$ ipython --no-banner

In [1]: import numpy as np

In [2]: np.set_printoptions(suppress=True, linewidth=120)

In [3]: M = np.load("test3.npy")

In [4]: M
Out[4]: 
array([[ 0.9,  0.7, -0.3, -0.8, -1.2,  1.2],
       [-0.6, -1. ,  0.7, -2.7, -0.5, -0.9],
       [ 1.2, -0.4, -1.3,  0.3, -0.5,  0. ],
       [ 0.2, -0.6,  0.2, -1. ,  0.7,  0.4],
       [-0.9,  1.3, -1.4,  0.3, -0.5,  1. ]])

In [5]: x0 = np.array([3, 2, -1, 0, 0, 0])

In [6]: np.round(M @ (2 * x0), 2)
Out[6]: array([ 8.8, -9. ,  8.2, -1.6,  2.6])

In [7]: np.linalg.norm(M @ x0) <= np.linalg.norm(M, 2) * np.linalg.norm(x0) + 1e-9
Out[7]: np.True_

In [8]: np.round(M @ x0, 2)
Out[8]: array([ 4.4, -4.5,  4.1, -0.8,  1.3])

In [9]: (M @ x0).argmax()
Out[9]: np.int64(0)

In [10]: G = M.T @ M

In [11]: np.linalg.matrix_rank(G)
Out[11]: np.int64(5)

In [12]: np.allclose(G, G.T)
Out[12]: True

In [13]: np.round(np.linalg.eigvalsh(G)[::-1], 2) + 0
Out[13]: array([13.23,  6.66,  3.91,  1.69,  1.13,  0.  ])

In [14]: np.round(np.diag(G), 2)
Out[14]: array([3.46, 3.7 , 4.27, 9.11, 2.68, 3.41])

In [15]: G.round(2)
Out[15]: 
array([[ 3.46, -0.54, -0.95,  0.79, -0.79,  0.8 ],
       [-0.54,  3.7 , -2.33,  3.01, -1.21,  2.8 ],
       [-0.95, -2.33,  4.27, -2.66,  1.5 , -2.31],
       [ 0.79,  3.01, -2.66,  9.11,  1.31,  1.37],
       [-0.79, -1.21,  1.5 ,  1.31,  2.68, -1.21],
       [ 0.8 ,  2.8 , -2.31,  1.37, -1.21,  3.41]])

In [16]: np.round(np.linalg.svd(M, compute_uv=False) ** 2, 2)
Out[16]: array([13.23,  6.66,  3.91,  1.69,  1.13])

In [17]: w, evecs = np.linalg.eigh(G)

In [18]: x0 = np.array([1, -3, -1, -3, 3, 0])

In [19]: np.round(np.linalg.eigvalsh(G[1:, 1:]), 2)
Out[19]: array([ 0.37,  1.15,  1.94,  6.59, 13.12])

In [20]: print(np.abs(G).sum(axis=1).max(), round(np.abs(w).max(), 2))
18.25 13.23

In [21]: print(round(float(x0 @ G @ x0 / (x0 @ x0)), 2), round(w[0], 2), np.round(w[-1], 2))
5.39 -0.0 13.23

In [22]: np.round(evecs * np.abs(w) @ evecs.T, 2)
Out[22]: 
array([[ 3.46, -0.54, -0.95,  0.79, -0.79,  0.8 ],
       [-0.54,  3.7 , -2.33,  3.01, -1.21,  2.8 ],
       [-0.95, -2.33,  4.27, -2.66,  1.5 , -2.31],
       [ 0.79,  3.01, -2.66,  9.11,  1.31,  1.37],
       [-0.79, -1.21,  1.5 ,  1.31,  2.68, -1.21],
       [ 0.8 ,  2.8 , -2.31,  1.37, -1.21,  3.41]])

In [23]: u = np.array([1, 1, 0])

In [24]: print(np.round(np.convolve(M[0], u), 2))
[ 0.9  1.6  0.4 -1.1 -2.   0.   1.2  0. ]

In [25]: mat = np.array([[1, 0, 1, -2, -2, 1],
    ...:     [1, 2, 2, -2, -1, -2],
    ...:     [1, -1, -1, 0, 1, 2],
    ...:     [0, -1, -1, 1, -2, 0],
    ...:     [-1, 1, -2, 0, 2, 2],
    ...:     [1, 0, 0, 1, 1, 0],
    ...:     [-2, 0, -2, 0, 0, 1],
    ...:     [-2, 0, 2, 2, 1, -1]])

In [26]: mat[2] = mat[1]

In [27]: mat
Out[27]: 
array([[ 1,  0,  1, -2, -2,  1],
       [ 1,  2,  2, -2, -1, -2],
       [ 1,  2,  2, -2, -1, -2],
       [ 0, -1, -1,  1, -2,  0],
       [-1,  1, -2,  0,  2,  2],
       [ 1,  0,  0,  1,  1,  0],
       [-2,  0, -2,  0,  0,  1],
       [-2,  0,  2,  2,  1, -1]])

In [28]: hat = mat @ np.linalg.solve(mat.T @ mat, mat.T)

In [29]: np.round(np.diag(hat), 2)
Out[29]: array([0.96, 0.5 , 0.5 , 0.96, 0.89, 0.55, 0.63, 1.  ])

In [30]: print(np.round(hat @ mat[:, 3], 2) + 0)
[-2. -2. -2.  1.  0.  1.  0.  2.]

In [31]: np.trace(hat)
Out[31]: np.float64(6.0)

In [32]: hat.round(2) + 0
Out[32]: 
array([[ 0.96, -0.01, -0.01,  0.04,  0.06, -0.13, -0.12,  0.  ],
       [-0.01,  0.5 ,  0.5 ,  0.01,  0.01, -0.02, -0.02,  0.  ],
       [-0.01,  0.5 ,  0.5 ,  0.01,  0.01, -0.02, -0.02,  0.  ],
       [ 0.04,  0.01,  0.01,  0.96, -0.07,  0.14,  0.12,  0.  ],
       [ 0.06,  0.01,  0.01, -0.07,  0.89,  0.22,  0.2 ,  0.01],
       [-0.13, -0.02, -0.02,  0.14,  0.22,  0.55, -0.4 , -0.01],
       [-0.12, -0.02, -0.02,  0.12,  0.2 , -0.4 ,  0.63, -0.01],
       [ 0.  ,  0.  ,  0.  ,  0.  ,  0.01, -0.01, -0.01,  1.  ]])

In [33]: np.linalg.matrix_rank(np.eye(8) - hat)
Out[33]: np.int64(2)

In [34]: X = np.load("data.npy")

In [35]: X
Out[35]: 
array([[5., 1., 0., 0., 0., 0., 0.],
       [0., 5., 1., 0., 0., 0., 0.],
       [0., 0., 5., 1., 0., 0., 0.],
       [0., 0., 0., 5., 1., 0., 0.],
       [0., 0., 0., 0., 5., 1., 0.],
       [0., 0., 0., 0., 0., 5., 1.],
       [0., 0., 0., 0., 0., 0., 5.]])

In [36]: B = X / np.sqrt((X ** 2).mean(axis=1, keepdims=True))

In [37]: np.round(X - X.mean(axis=1, keepdims=True), 2)
Out[37]: 
array([[ 4.14,  0.14, -0.86, -0.86, -0.86, -0.86, -0.86],
       [-0.86,  4.14,  0.14, -0.86, -0.86, -0.86, -0.86],
       [-0.86, -0.86,  4.14,  0.14, -0.86, -0.86, -0.86],
       [-0.86, -0.86, -0.86,  4.14,  0.14, -0.86, -0.86],
       [-0.86, -0.86, -0.86, -0.86,  4.14,  0.14, -0.86],
       [-0.86, -0.86, -0.86, -0.86, -0.86,  4.14,  0.14],
       [-0.71, -0.71, -0.71, -0.71, -0.71, -0.71,  4.29]])

In [38]: B = X[0, 0] * X[1:] - np.outer(X[1:, 0], X[0])

In [39]: B
Out[39]: 
array([[ 0., 25.,  5.,  0.,  0.,  0.,  0.],
       [ 0.,  0., 25.,  5.,  0.,  0.,  0.],
       [ 0.,  0.,  0., 25.,  5.,  0.,  0.],
       [ 0.,  0.,  0.,  0., 25.,  5.,  0.],
       [ 0.,  0.,  0.,  0.,  0., 25.,  5.],
       [ 0.,  0.,  0.,  0.,  0.,  0., 25.]])

In [40]: np.flatnonzero(~B.round(6).any(axis=1))
Out[40]: array([], dtype=int64)

In [41]: np.linalg.matrix_rank(B), np.linalg.matrix_rank(X)
Out[41]: (np.int64(6), np.int64(7))

In [42]: K = np.load("block10.npy")

In [43]: K.round(2)
Out[43]: 
array([[ 0.43, -0.11,  0.11,  0.34,  0.34,  0.34, -0.57,  0.34],
       [-0.11,  0.98,  0.02,  0.07,  0.07,  0.07, -0.11,  0.07],
       [ 0.11,  0.02,  0.98, -0.07, -0.07, -0.07,  0.11, -0.07],
       [ 0.34,  0.07, -0.07,  0.8 , -0.2 , -0.2 ,  0.34, -0.2 ],
       [ 0.34,  0.07, -0.07, -0.2 ,  0.8 , -0.2 ,  0.34, -0.2 ],
       [ 0.34,  0.07, -0.07, -0.2 , -0.2 ,  0.8 ,  0.34, -0.2 ],
       [-0.57, -0.11,  0.11,  0.34,  0.34,  0.34,  0.43,  0.34],
       [ 0.34,  0.07, -0.07, -0.2 , -0.2 , -0.2 ,  0.34,  0.8 ]])

In [44]: # equal to its transpose

In [45]: w, evecs = np.linalg.eigh(K)

In [46]: x0 = np.array([-3, -3, 0, 2, -1, -1, -1, 0])

In [47]: np.round(np.linalg.eigvalsh(K[1:, 1:]), 2)
Out[47]: array([-0.43,  1.  ,  1.  ,  1.  ,  1.  ,  1.  ,  1.  ])

In [48]: round(float(x0 @ K @ x0 / (x0 @ x0)), 2), round(w[0], 2), round(float(w[-1]), 2)
Out[48]: (0.52, np.float64(-1.0), 1.0)

In [49]: round(np.abs(K).sum(axis=1).max(), 2), np.round(np.abs(w).max(), 2)
Out[49]: (np.float64(2.59), np.float64(1.0))

In [50]: A = np.array([[0, -5, 3, -1], [5, 0, 3, -2], [-3, -3, 0, -3], [1, 2, 3, 0]])

In [51]: A
Out[51]: 
array([[ 0, -5,  3, -1],
       [ 5,  0,  3, -2],
       [-3, -3,  0, -3],
       [ 1,  2,  3,  0]])

In [52]: # skew, so no eigenvalue has a real part

In [53]: Uu, sv, vt = np.linalg.svd(M, full_matrices=False)

In [54]: (sv > 1e-8).sum()
Out[54]: np.int64(5)

In [55]: np.round(np.cumsum(sv ** 2) / np.sum(sv ** 2), 2)
Out[55]: array([0.5 , 0.75, 0.89, 0.96, 1.  ])

In [56]: np.abs(Uu[:, 0]).round(6).argmax()
Out[56]: np.int64(1)

In [57]: np.round(vt @ vt.T, 2) + 0
Out[57]: 
array([[1., 0., 0., 0., 0.],
       [0., 1., 0., 0., 0.],
       [0., 0., 1., 0., 0.],
       [0., 0., 0., 1., 0.],
       [0., 0., 0., 0., 1.]])

In [58]: np.round(sv / sv[0], 2)
Out[58]: array([1.  , 0.71, 0.54, 0.36, 0.29])

In [59]: np.allclose(Uu * sv @ vt, M)
Out[59]: True
